$ python -q
>>> import numpy as np
>>> np.set_printoptions(suppress=True, linewidth=160)
>>> A = np.cumsum(np.array([[-1, -3, 9, -5, 8, 1, -3, 6, 5],
...     [4, -5, -3, -2, -3, -1, 0, 6, -3],
...     [9, -7, 4, 8, -6, -2, 0, 8, -2],
...     [1, 2, 7, 4, 3, -6, -6, -9, -6],
...     [-7, -5, 2, -4, 1, -4, 0, 5, 6],
...     [-2, 6, -6, 8, -2, -6, 0, 3, -9],
...     [8, 6, 9, 2, 9, -3, 7, -3, 9],
...     [4, -3, 6, 0, -6, -2, -2, -4, 5],
...     [8, 0, 5, 0, -1, 2, 0, 2, 2],
...     [6, 4, -3, 7, 0, 5, -3, -5, 3],
...     [-8, -8, 9, 7, -6, 7, 6, 6, 6],
...     [2, 0, 8, 3, 6, 9, -3, -8, 7]]), axis=0)
>>> A
array([[ -1,  -3,   9,  -5,   8,   1,  -3,   6,   5],
       [  3,  -8,   6,  -7,   5,   0,  -3,  12,   2],
       [ 12, -15,  10,   1,  -1,  -2,  -3,  20,   0],
       [ 13, -13,  17,   5,   2,  -8,  -9,  11,  -6],
       [  6, -18,  19,   1,   3, -12,  -9,  16,   0],
       [  4, -12,  13,   9,   1, -18,  -9,  19,  -9],
       [ 12,  -6,  22,  11,  10, -21,  -2,  16,   0],
       [ 16,  -9,  28,  11,   4, -23,  -4,  12,   5],
       [ 24,  -9,  33,  11,   3, -21,  -4,  14,   7],
       [ 30,  -5,  30,  18,   3, -16,  -7,   9,  10],
       [ 22, -13,  39,  25,  -3,  -9,  -1,  15,  16],
       [ 24, -13,  47,  28,   3,   0,  -4,   7,  23]])
>>> other = np.array([[-3, -1],
...     [-1, -3],
...     [1, 2],
...     [3, 0],
...     [2, -3],
...     [-2, -1],
...     [0, 3],
...     [-3, 3],
...     [3, 2]])
>>> A @ other
array([[ 11,  22],
       [-36,  49],
       [-66, 109],
       [-25,  56],
       [  4, 110],
       [ -6,  85],
       [ 39,  83],
       [ 55, 112],
       [ 30, 125],
       [ 40,  78],
       [ 76, 187],
       [126, 155]])
>>> np.einsum("ij->j", A)
array([ 165, -124,  273,  108,   38, -129,  -58,  157,   53])
>>> E = np.load("w.npy")
>>> E
array([[ 0,  0,  5,  1,  0,  1],
       [ 0,  0, -5, -2,  1, -5],
       [-5,  5,  0, -4, -1,  2],
       [-1,  2,  4,  0, -2, -6],
       [ 0, -1,  1,  2,  0,  1],
       [-1,  5, -2,  6, -1,  0]])
>>> other = E / np.linalg.norm(E, axis=1, keepdims=True)
>>> gram = other @ other.T
>>> np.argwhere(np.triu(np.abs(gram) > 0.95, 1))
array([], shape=(0, 2), dtype=int64)
>>> gram[1].round(2)
array([-0.83,  1.  , -0.05,  0.14, -0.71, -0.05])
